>>> import numpy as np
>>> import numpy.linalg as la
>>> np.set_printoptions(suppress=True, linewidth=160)
>>> def rd(a):
...     return np.round(a, 2) + 0
... 
>>> r0 = np.array([3, 5, 2])
>>> r1 = np.array([0, 0, 1, 2])
>>> E = np.outer(r0, r1)
>>> E
array([[ 0,  0,  3,  6],
       [ 0,  0,  5, 10],
       [ 0,  0,  2,  4]])
>>> left, sigma, Vt = la.svd(E)
>>> rd(sigma)
array([13.78,  0.  ,  0.  ])
>>> B = left[:, :1] @ np.diag(sigma[:1]) @ Vt[:1]
>>> la.matrix_rank(B)
np.int64(1)
>>> mat = np.array([[1.17, 1.83, 0.33, 0.05, 0.79, -1.0],
...     [1.83, 0.06, 0.32, 1.92, -0.63, 0.63],
...     [0.33, 0.32, 1.03, -0.2, -0.28, 1.24],
...     [0.05, 1.92, -0.2, -1.06, -0.47, 0.0],
...     [0.79, -0.63, -0.28, -0.47, -0.22, -1.78],
...     [-1.0, 0.63, 1.24, 0.0, -1.78, 0.01]])
>>> T = np.stack([mat, -2 * mat, mat[::-1]])
>>> rd(np.einsum("bij,cij->bc", T, T))
array([[ 33.03, -66.06,  -1.64],
       [-66.06, 132.12,   3.29],
       [ -1.64,   3.29,  33.03]])
>>> T.shape
(3, 6, 6)
>>> rd(la.det(T))
array([  -54.02, -3457.41,    54.02])
>>> vals, evecs = la.eigh(mat)
>>> x0 = np.array([-2, -1, 0, -1, 0, 2])
>>> rd(x0 @ mat @ x0)
np.float64(20.56)
>>> x0 = np.array([-2, -8, -8, 8, -6, 7])
>>> rd(mat @ np.ones(6))
array([ 3.17,  4.13,  2.44,  0.24, -2.59, -0.9 ])
>>> np.sign((mat @ x0).round(6))
array([-1.,  1., -1., -1., -1., -1.])
>>> rd(np.einsum("ij,j->i", mat, x0))
array([-30.96,  16.85,  -2.7 , -19.52,  -9.2 ,  -2.21])
>>> (mat @ x0).argmax()
np.int64(1)
>>> rd((mat * x0).sum(axis=1))
array([-30.96,  16.85,  -2.7 , -19.52,  -9.2 ,  -2.21])
>>> mat @ np.eye(6)[3]
array([ 0.05,  1.92, -0.2 , -1.06, -0.47,  0.  ])
>>> rd(la.det(mat))
np.float64(-54.02)
>>> rd(np.trace(mat))
np.float64(0.99)
>>> np.allclose(mat @ mat.T, mat.T @ mat)
True
>>> rd(np.sort(np.abs(la.eigvals(mat))))
array([1.  , 1.  , 2.  , 2.99, 3.01, 3.01])
>>> B = np.array([[2, 1, 2], [2, 0, 1], [1, 1, 1], [0, 0, 1], [1, 2, 0], [2, 2, 0]])
>>> rd(np.einsum("ij->j", mat))
array([ 3.17,  4.13,  2.44,  0.24, -2.59, -0.9 ])
>>> W0 = np.loadtxt("x.csv", delimiter=",")
>>> W0
array([[13.,  3.,  0.,  0.,  2.],
       [ 0.,  5.,  3.,  5.,  0.],
       [ 1.,  0., -2.,  4.,  4.],
       [ 3.,  5.,  5., 17.,  5.],
       [ 2.,  0.,  4.,  1.,  5.]])
>>> B = la.inv(W0)
>>> rd(W0 @ B)
array([[1., 0., 0., 0., 0.],
       [0., 1., 0., 0., 0.],
       [0., 0., 1., 0., 0.],
       [0., 0., 0., 1., 0.],
       [0., 0., 0., 0., 1.]])
>>> rd(la.inv(B))
array([[13.,  3.,  0.,  0.,  2.],
       [ 0.,  5.,  3.,  5.,  0.],
       [ 1.,  0., -2.,  4.,  4.],
       [ 3.,  5.,  5., 17.,  5.],
       [ 2.,  0.,  4.,  1.,  5.]])
>>> np.allclose(B, W0.T)
False
>>> rd(la.cond(W0))
np.float64(10.55)
>>> (np.abs(B) > 1e-9).astype(int)
array([[1, 1, 1, 1, 1],
       [1, 1, 1, 1, 1],
       [1, 1, 1, 1, 1],
       [1, 1, 1, 1, 1],
       [1, 1, 1, 1, 1]])
>>> rd(la.det(W0) * B)
array([[-1270.,  1476.,  1105.,  -714.,   338.],
       [ -307., -5382., -2589.,  2192.,     2.],
       [  245.,   778.,  3440.,  -925., -1925.],
       [  160.,  1541.,   525., -1637.,  1153.],
       [  280., -1521., -3299.,  1353., -2200.]])
>>> rd(la.det(W0) * la.det(B))
np.float64(1.0)
